$ ipython --no-banner

In [1]: import numpy as np

In [2]: np.set_printoptions(precision=2, suppress=True, linewidth=140, legacy="1.25")

In [3]: rnd = lambda a: np.round(a, 2) + 0

In [4]: arr = np.loadtxt("w.csv", delimiter=",")

In [5]: arr
Out[5]: 
array([[-0.3 , -0.9 ,  0.2 , -1.2 ],
       [-0.3 , -0.87, -0.3 , -0.5 ],
       [ 0.7 ,  2.09, -0.5 ,  0.  ],
       [-1.9 , -5.68,  0.8 , -0.5 ],
       [-0.7 , -2.07,  0.1 ,  0.3 ],
       [-0.1 , -0.33,  0.  ,  0.6 ],
       [-1.1 , -3.29, -0.7 ,  0.1 ],
       [-1.5 , -4.48,  1.  , -0.2 ],
       [ 0.4 ,  1.19,  0.5 ,  0.5 ],
       [ 0.8 ,  2.42,  1.2 , -1.  ],
       [ 1.1 ,  3.28,  0.9 , -0.3 ],
       [-0.5 , -1.49, -1.  ,  0.9 ],
       [ 0.  , -0.03,  0.8 ,  0.6 ],
       [-2.  , -5.98,  0.2 ,  0.2 ],
       [ 0.7 ,  2.1 , -0.3 ,  1.3 ],
       [ 0.4 ,  1.21, -2.1 , -1.4 ],
       [-1.3 , -3.92,  0.6 , -0.8 ],
       [-0.7 , -2.09,  1.9 , -0.5 ],
       [-0.6 , -1.8 ,  1.5 , -0.1 ],
       [-1.1 , -3.33,  0.1 ,  1.2 ],
       [-0.2 , -0.58, -1.2 ,  0.  ],
       [ 0.2 ,  0.62, -1.1 , -1.  ],
       [-1.2 , -3.61, -1.  ,  0.8 ],
       [ 1.4 ,  4.21,  1.4 ,  0.  ],
       [ 2.1 ,  6.33,  0.6 , -1.6 ],
       [-0.2 , -0.61, -0.3 , -0.7 ],
       [ 0.4 ,  1.2 ,  1.1 , -0.6 ],
       [-0.8 , -2.38,  1.3 ,  0.9 ],
       [-0.8 , -2.4 , -1.1 , -1.  ],
       [ 0.6 ,  1.82, -0.7 , -1.5 ],
       [ 0.  ,  0.03,  1.5 , -0.3 ],
       [-0.7 , -2.11,  0.1 ,  0.1 ],
       [ 0.5 ,  1.5 , -1.1 ,  0.5 ],
       [ 0.4 ,  1.22,  1.  , -0.2 ],
       [ 0.4 ,  1.21, -0.1 , -0.1 ],
       [ 0.2 ,  0.59, -0.1 ,  0.8 ],
       [ 0.3 ,  0.93,  0.4 , -1.  ],
       [ 2.3 ,  6.87, -0.3 ,  1.  ],
       [ 1.  ,  2.99,  0.3 ,  0.9 ],
       [ 0.7 ,  2.13,  0.7 ,  0.8 ],
       [-0.5 , -1.51, -0.5 ,  0.3 ],
       [ 0.5 ,  1.48,  0.1 , -1.4 ],
       [-0.4 , -1.2 ,  0.7 ,  0.5 ],
       [ 0.5 ,  1.49,  1.6 ,  0.3 ],
       [-0.4 , -1.17,  0.  ,  0.5 ],
       [ 1.  ,  2.97,  0.4 , -1.  ],
       [ 1.2 ,  3.62,  0.8 ,  1.3 ],
       [ 0.3 ,  0.9 ,  2.5 , -0.3 ],
       [ 0.  , -0.03,  1.3 ,  0.7 ]])

In [6]: P = arr @ np.linalg.solve(arr.T @ arr, arr.T)

In [7]: np.allclose(P @ P, P)
Out[7]: True

In [8]: cen = arr - arr.mean(axis=0)

In [9]: left, sigma, VT = np.linalg.svd(cen, full_matrices=False)

In [10]: rnd(VT[0] * np.sign(VT[0, np.abs(VT[0]).argmax()]))
Out[10]: array([ 0.32,  0.95,  0.02, -0.02])

In [11]: rnd(np.abs(VT[-1]))
Out[11]: array([0.95, 0.32, 0.  , 0.  ])

In [12]: np.searchsorted(np.cumsum(sigma ** 2) / (sigma ** 2).sum(), 0.9) + 1
Out[12]: 2

In [13]: rnd((sigma ** 2).sum() ** 2 / (sigma ** 4).sum())
Out[13]: 1.37

In [14]: z = arr[:, 1] > np.median(arr[:, 1])

In [15]: u = arr[z].mean(axis=0) - arr[~z].mean(axis=0)

In [16]: z.astype(int)
Out[16]: 
array([0, 0, 1, 0, 0, 0, 0, 0, 1, 1, 1, 0, 0, 0, 1, 1, 0, 0, 0, 0, 0, 1, 0, 1, 1, 0, 1, 0, 0, 1, 0, 0, 1, 1, 1, 1, 1, 1, 1, 1, 0, 1, 0, 1,
       0, 1, 1, 1, 0])

In [17]: np.argsort(-np.abs(u).round(6), kind="stable")
Out[17]: array([1, 0, 3, 2])

In [18]: O, vecs = np.linalg.qr(arr[:, :1])[0], np.linalg.qr(arr[:, 1:])[0]

In [19]: sigma = np.linalg.svd(O.T @ vecs, compute_uv=False)

In [20]: rnd(np.linalg.norm(O @ O.T - vecs @ vecs.T, 2))
Out[20]: 1.0

In [21]: (sigma > 0.9).sum()
Out[21]: 1

In [22]: rnd(sigma)
Out[22]: array([1.])

In [23]: u = np.array([0, 1, 3])

In [24]: rnd(np.polyval(u, arr[45]))
Out[24]: array([4.  , 5.97, 3.4 , 2.  ])

In [25]: mat = np.load("layer14.npy")

In [26]: mat
Out[26]: 
array([[ 64,  16, -32,  24,   8,  -8,  72,  56, -56,  64, -32, -40,  32,  56],
       [ 16,   4,  -8,   6,   2,  -2,  18,  14, -14,  16,  -8, -10,   8,  14],
       [-32,  -8,  16, -12,  -4,   4, -36, -28,  28, -32,  16,  20, -16, -28],
       [ 24,   6, -12,   9,   3,  -3,  27,  21, -21,  24, -12, -15,  12,  21],
       [  8,   2,  -4,   3,   1,  -1,   9,   7,  -7,   8,  -4,  -5,   4,   7],
       [ -8,  -2,   4,  -3,  -1,   1,  -9,  -7,   7,  -8,   4,   5,  -4,  -7],
       [ 72,  18, -36,  27,   9,  -9,  81,  63, -63,  72, -36, -45,  36,  63],
       [ 56,  14, -28,  21,   7,  -7,  63,  49, -49,  56, -28, -35,  28,  49],
       [-56, -14,  28, -21,  -7,   7, -63, -49,  49, -56,  28,  35, -28, -49],
       [ 64,  16, -32,  24,   8,  -8,  72,  56, -56,  64, -32, -40,  32,  56],
       [-32,  -8,  16, -12,  -4,   4, -36, -28,  28, -32,  16,  20, -16, -28],
       [-40, -10,  20, -15,  -5,   5, -45, -35,  35, -40,  20,  25, -20, -35],
       [ 32,   8, -16,  12,   4,  -4,  36,  28, -28,  32, -16, -20,  16,  28],
       [ 56,  14, -28,  21,   7,  -7,  63,  49, -49,  56, -28, -35,  28,  49]])

In [27]: np.linalg.lstsq(mat[:-1].T, mat[-1])[2]
Out[27]: 1

In [28]: np.allclose(mat[:-1].T @ np.linalg.lstsq(mat[:-1].T, mat[-1])[0], mat[-1])
Out[28]: True

In [29]: left, sigma, VT = np.linalg.svd(mat)

In [30]: rnd(sigma)
Out[30]: array([444.,   0.,   0.,   0.,   0.,   0.,   0.,   0.,   0.,   0.,   0.,   0.,   0.,   0.])

In [31]: np.argmax(sigma[:-1] / (sigma[1:] + 1e-6)) + 1
Out[31]: 1

In [32]: other = left[:, :1] @ np.diag(sigma[:1]) @ VT[:1]

In [33]: np.linalg.matrix_rank(mat, rtol=0.05)
Out[33]: 1

In [34]: rnd(np.linalg.norm(mat - other) / np.linalg.norm(mat))
Out[34]: 0.0

In [35]: rnd(np.abs(mat - other).max())
Out[35]: 0.0

In [36]: rnd(np.linalg.norm(mat - other, 2)), rnd(sigma[1])
Out[36]: (0.0, 0.0)

In [37]: W0 = np.array([[-2, 0, 2, -2, 0],
    ...:     [-2, 0, 1, 2, -2],
    ...:     [1, 0, 0, 1, 1],
    ...:     [1, -2, 1, 1, 2],
    ...:     [2, -2, -1, 0, 2]])

In [38]: W0
Out[38]: 
array([[-2,  0,  2, -2,  0],
       [-2,  0,  1,  2, -2],
       [ 1,  0,  0,  1,  1],
       [ 1, -2,  1,  1,  2],
       [ 2, -2, -1,  0,  2]])

In [39]: rng = np.random.default_rng(57)

In [40]: z = rng.permutation(5)

In [41]: z
Out[41]: array([1, 2, 0, 4, 3])

In [42]: other = W0[z][:, z]

In [43]: np.diag(other)
Out[43]: array([ 0,  0, -2,  2,  1])

In [44]: other
Out[44]: 
array([[ 0,  1, -2, -2,  2],
       [ 0,  0,  1,  1,  1],
       [ 0,  2, -2,  0, -2],
       [-2, -1,  2,  2,  0],
       [-2,  1,  1,  2,  1]])

In [45]: np.allclose(other, W0)
Out[45]: False

In [46]: rnd(np.linalg.det(other)), rnd(np.linalg.det(W0[z]))
Out[46]: (-8.0, 8.0)

In [47]: rnd(np.linalg.norm(other, 2))
Out[47]: 5.54

In [48]: rnd(np.linalg.norm(other, 1)), rnd(np.linalg.norm(other, np.inf))
Out[48]: (8.0, 7.0)

In [49]: rnd(np.linalg.norm(other, "nuc"))
Out[49]: 13.13

In [50]: other[4] @ other[3]
Out[50]: 9

In [51]: np.linalg.norm(other, axis=1).argmax()
Out[51]: 0

In [52]: def softmax(z):
    ...:     e = np.exp(z - z.max(axis=-1, keepdims=True))
    ...:     return e / e.sum(axis=-1, keepdims=True)
    ...: 

In [53]: rnd(softmax(mat).sum(axis=1))
Out[53]: array([1., 1., 1., 1., 1., 1., 1., 1., 1., 1., 1., 1., 1., 1.])

In [54]: att = mat @ mat.T / np.sqrt(14)

In [55]: softmax(att).round(6).argmax(axis=1)
Out[55]: array([6, 6, 8, 6, 6, 8, 6, 6, 8, 6, 8, 8, 6, 6])

In [56]: [round(float(x), 2) for x in np.linalg.svd(arr, compute_uv=False)[:3]]
Out[56]: [20.05, 6.74, 5.5]

In [57]: np.argsort(-np.linalg.norm(arr, axis=0).round(6), kind="stable")[:3]
Out[57]: array([1, 2, 0])

In [58]: np.linalg.cond(arr) > 100
Out[58]: True

In [59]: u = np.array([-1, 1])

In [60]: np.correlate(W0[4], W0[3], "full")
Out[60]: array([ 4, -2, -2, -7,  9,  2,  1, -4,  2])

In [61]: np.convolve(W0[4], u)
Out[61]: array([-2,  4, -1, -1, -2,  2])

In [62]: np.cross(W0[4, :3], W0[3, :3])
Out[62]: array([-4, -3, -2])

In [63]: np.array([np.convolve(row, u, "same") for row in W0])
Out[63]: 
array([[ 2, -2, -2,  4, -2],
       [ 2, -2, -1, -1,  4],
       [-1,  1,  0, -1,  0],
       [-1,  3, -3,  0, -1],
       [-2,  4, -1, -1, -2]])
